$ ipython --no-banner

In [1]: import numpy as np

In [2]: from numpy import linalg as LA

In [3]: np.set_printoptions(precision=1, suppress=True, linewidth=160)

In [4]: W0 = np.loadtxt("w.csv", delimiter=",")

In [5]: W0.round(1) + 0
Out[5]: 
array([[ -0.4,   0.1,  -2.6,   0. ,  -8. ],
       [ -0.8,   0.1,   2.5,   0. ,  17.6],
       [  0.8,  -0.3,   2.5,   0. ,   5.8],
       [  2.5,   0.1,  -8.8,   0. ,  -9.4],
       [  0.5,   0. ,   3.9,   0. ,  31.3],
       [  0.6,  -0.2,   0.8,   0. , -15.6],
       [  0.2,   0. ,   2.6,   0. ,  31.7],
       [  1.2,  -0.2,   4.8,   0. ,  35. ],
       [ -0.2,   0.1,  -0.9,   0. , -31.5],
       [ -0.8,   0. ,  -1.1,   0. ,  17. ],
       [ -1.6,   0.1,  -3.8,   0. ,  15.4],
       [ -0.1,   0.1,  -1.6,   0. ,  42.6],
       [  0. ,   0.2,  -7.1,   0. ,  -5.5],
       [ -1.1,  -0.1,  -3.5,   0. , -36.5],
       [  0. ,  -0.3,   0.1,   0. , -13.8],
       [ -0.7,   0.1,   1.4,   0. , -25.1],
       [ -0.1,   0. ,  -1.6,   0. ,  -6. ],
       [  0.1,   0.1,   1.2,   0. , -11.3],
       [ -0.1,   0.1,  -1.5,   0. ,   4.6],
       [  0.4,   0. ,  -0.8,   0. ,  -9.9],
       [  0.8,  -0.2,  -2.3,   0. ,  -5.7],
       [ -0.3,  -0.1,   1.8,   0. , -11.8],
       [ -1.2,  -0.2,  -4.6,   0.1,   6. ],
       [  0.1,   0.1,   1.8,   0. ,  -2.2],
       [ -0.1,   0.2,   4.5,   0. ,  -0.4],
       [ -1. ,   0.1,   0.9,   0. ,  21.5],
       [ -0.3,   0.3,   2.2,   0. , -29. ],
       [  1. ,   0.2,   5.3,   0. ,  22.6],
       [  0.1,   0. ,   0.2,   0. ,  13.1],
       [  0.2,  -0.2,  -0.9,   0. ,  -7.2],
       [ -0.6,   0.1,   2.2,   0. ,  10.9],
       [ -0.1,   0.4,  -1.9,   0. , -10.9],
       [  0.3,   0.1,   1.2,   0. , -17.1],
       [ -0.4,   0.1,   5.9,   0. ,  21.1],
       [ -0.3,   0.2,   5.7,   0. , -26.2],
       [  0.3,   0. ,   5.3,   0. ,  14. ],
       [  0.5,   0. ,  -1.6,   0. ,  25.6],
       [ -0.9,   0.2,  -2.4,   0. ,   9.4],
       [  1.8,  -0.2,  -3.7,   0. ,   0.6],
       [  0.7,  -0.1,  -6.2,   0. ,  -1.2],
       [ -0.5,  -0.1,  -4.9,   0. ,  21.4],
       [ -0.2,   0. ,   2.1,   0. ,  -8.7],
       [  0.4,   0. ,   3.5,   0. , -18.7],
       [  0.5,  -0.1,  -1. ,   0. , -12.8],
       [  0.8,   0.2,   0.4,   0. ,  45.1]])

In [6]: Ac = (W0 - W0.mean(axis=0)) / W0.std(axis=0)

In [7]: Ac.std(axis=0)
Out[7]: array([1., 1., 1., 1., 1.])

In [8]: beta = LA.lstsq(np.delete(Ac, 2, axis=1), Ac[:, 2])[0]

In [9]: np.round(1 - np.var(Ac[:, 2] - np.delete(Ac, 2, axis=1) @ beta), 1)
Out[9]: np.float64(0.0)

In [10]: np.abs(beta).argmax()
Out[10]: np.int64(2)
